In [1]: import numpy as np

In [2]: from numpy import linalg as LA

In [3]: np.set_printoptions(precision=1, suppress=True, linewidth=120)

In [4]: arr = np.load("mat.npy")

In [5]: arr
Out[5]: 
array([[1, 1, 0],
       [1, 1, 0],
       [1, 2, 2]])

In [6]: def softmax(z):
   ...:     e = np.exp(z - z.max(axis=-1, keepdims=True))
   ...:     return e / e.sum(axis=-1, keepdims=True)
   ...: 

In [7]: softmax(arr[1] + 2)
Out[7]: array([0.4, 0.4, 0.2])

In [8]: softmax(arr[1])
Out[8]: array([0.4, 0.4, 0.2])

In [9]: scores = arr @ arr.T / np.sqrt(3)

In [10]: np.round(softmax(scores + np.triu(np.full(scores.shape, -np.inf), 1)), 1) + 0
Out[10]: 
array([[1. , 0. , 0. ],
       [0.5, 0.5, 0. ],
       [0. , 0. , 0.9]])

In [11]: softmax(scores)[1] @ arr
Out[11]: array([1. , 1.5, 0.9])

In [12]: np.round(softmax(scores), 1) + 0
Out[12]: 
array([[0.3, 0.3, 0.5],
       [0.3, 0.3, 0.5],
       [0. , 0. , 0.9]])

In [13]: t3 = np.stack([arr, 3 * arr, arr[::-1]])

In [14]: t3.sum(axis=0)
Out[14]: 
array([[5, 6, 2],
       [5, 5, 0],
       [5, 9, 8]])

In [15]: np.einsum("bij,cij->bc", t3, t3)
Out[15]: 
array([[ 13,  39,   8],
       [ 39, 117,  24],
       [  8,  24,  13]])

In [16]: LA.norm(t3, axis=(1, 2))
Out[16]: array([ 3.6, 10.8,  3.6])

In [17]: LA.det(t3)
Out[17]: array([0., 0., 0.])

In [18]: LA.matrix_rank(t3.reshape(3, -1))
Out[18]: np.int64(2)

In [19]: LA.matrix_rank(t3)
Out[19]: array([2, 2, 2])

In [20]: r = LA.matrix_rank(arr)

In [21]: r
Out[21]: np.int64(2)

In [22]: null = LA.svd(arr)[2][r:].T

In [23]: null @ null.T
Out[23]: 
array([[ 0.4, -0.4,  0.2],
       [-0.4,  0.4, -0.2],
       [ 0.2, -0.2,  0.1]])

In [24]: null.shape
Out[24]: (3, 1)

In [25]: [int(LA.matrix_rank(arr[:, :j + 1])) for j in range(3)]
Out[25]: [1, 2, 2]

In [26]: f, g = arr[1], arr[2]

In [27]: f @ f
Out[27]: np.int64(2)

In [28]: p = (f @ g) / (f @ f) * f

In [29]: np.outer(f, g)
Out[29]: 
array([[1, 2, 2],
       [1, 2, 2],
       [0, 0, 0]])

In [30]: p
Out[30]: array([1.5, 1.5, 0. ])

In [31]: left, sv, VT = LA.svd(arr)

In [32]: V = VT[:(sv > 1e-8).sum()]

In [33]: rng = np.random.default_rng(810845)

In [34]: vec = arr[1] + 4 * arr[0] + rng.integers(2) * np.eye(3)[0]

In [35]: vec
Out[35]: array([6., 5., 0.])

In [36]: V.T @ V
Out[36]: 
array([[ 0.6,  0.4, -0.2],
       [ 0.4,  0.6,  0.2],
       [-0.2,  0.2,  0.9]])

In [37]: np.round(LA.norm(vec - V.T @ V @ vec), 1)
Out[37]: np.float64(0.7)

In [38]: data = np.load("data.npy")

In [39]: data
Out[39]: 
array([[5, 0, 1],
       [0, 5, 0],
       [1, 0, 5]])

In [40]: L = LA.cholesky(data)

In [41]: np.diag(L) ** 2
Out[41]: array([5. , 5. , 4.8])

In [42]: L
Out[42]: 
array([[2.2, 0. , 0. ],
       [0. , 2.2, 0. ],
       [0.4, 0. , 2.2]])

In [43]: data / np.sqrt(np.outer(np.diag(data), np.diag(data)))
Out[43]: 
array([[1. , 0. , 0.2],
       [0. , 1. , 0. ],
       [0.2, 0. , 1. ]])

In [44]: L @ L.T
Out[44]: 
array([[5., 0., 1.],
       [0., 5., 0.],
       [1., 0., 5.]])

In [45]: vec = np.ones(3)

In [46]: for _ in range(4):
    ...:     vec = data @ vec
    ...:     vec /= LA.norm(vec)
    ...:     print(round(vec @ data @ vec, 1))
    ...: 
5.7
5.8
5.9
5.9

In [47]: vec
Out[47]: array([0.7, 0.3, 0.7])

In [48]: F = np.loadtxt("layer16.csv", delimiter=",")

In [49]: F
Out[49]: 
array([[-1.,  0.],
       [ 0., -1.]])

In [50]: # symmetric

In [51]: round(float(LA.det(F)), 1)
Out[51]: 1.0

In [52]: (F != 0).astype(int)
Out[52]: 
array([[1, 0],
       [0, 1]])

In [53]: np.sort(LA.eigvals(F).real)
Out[53]: array([-1., -1.])

In [54]: np.flatnonzero(LA.matrix_power((F != 0) + (F.T != 0) + np.eye(2), 2)[1])
Out[54]: array([1])

In [55]: F @ F
Out[55]: 
array([[1., 0.],
       [0., 1.]])

In [56]: M = np.load("w.npy")

In [57]: M
Out[57]: 
array([[1. , 0. , 0. , 0. ],
       [0.3, 0.3, 0.3, 0. ],
       [0.3, 0.3, 0.3, 0. ],
       [0. , 0. , 0. , 1. ]])

In [58]: out = np.array([[-5, 0, 3], [4, -4, 1], [3, -5, -3], [5, -5, 5]])

In [59]: M @ out
Out[59]: 
array([[-5. ,  0. ,  3. ],
       [ 0.7, -3. ,  0.3],
       [ 0.7, -3. ,  0.3],
       [ 5. , -5. ,  5. ]])

In [60]: out.T @ M.T
Out[60]: 
array([[-5. ,  0.7,  0.7,  5. ],
       [ 0. , -3. , -3. , -5. ],
       [ 3. ,  0.3,  0.3,  5. ]])

In [61]: np.einsum("ij->j", M)
Out[61]: array([1.7, 0.7, 0.7, 1. ])

In [62]: LA.matrix_rank(M @ out)
Out[62]: np.int64(3)
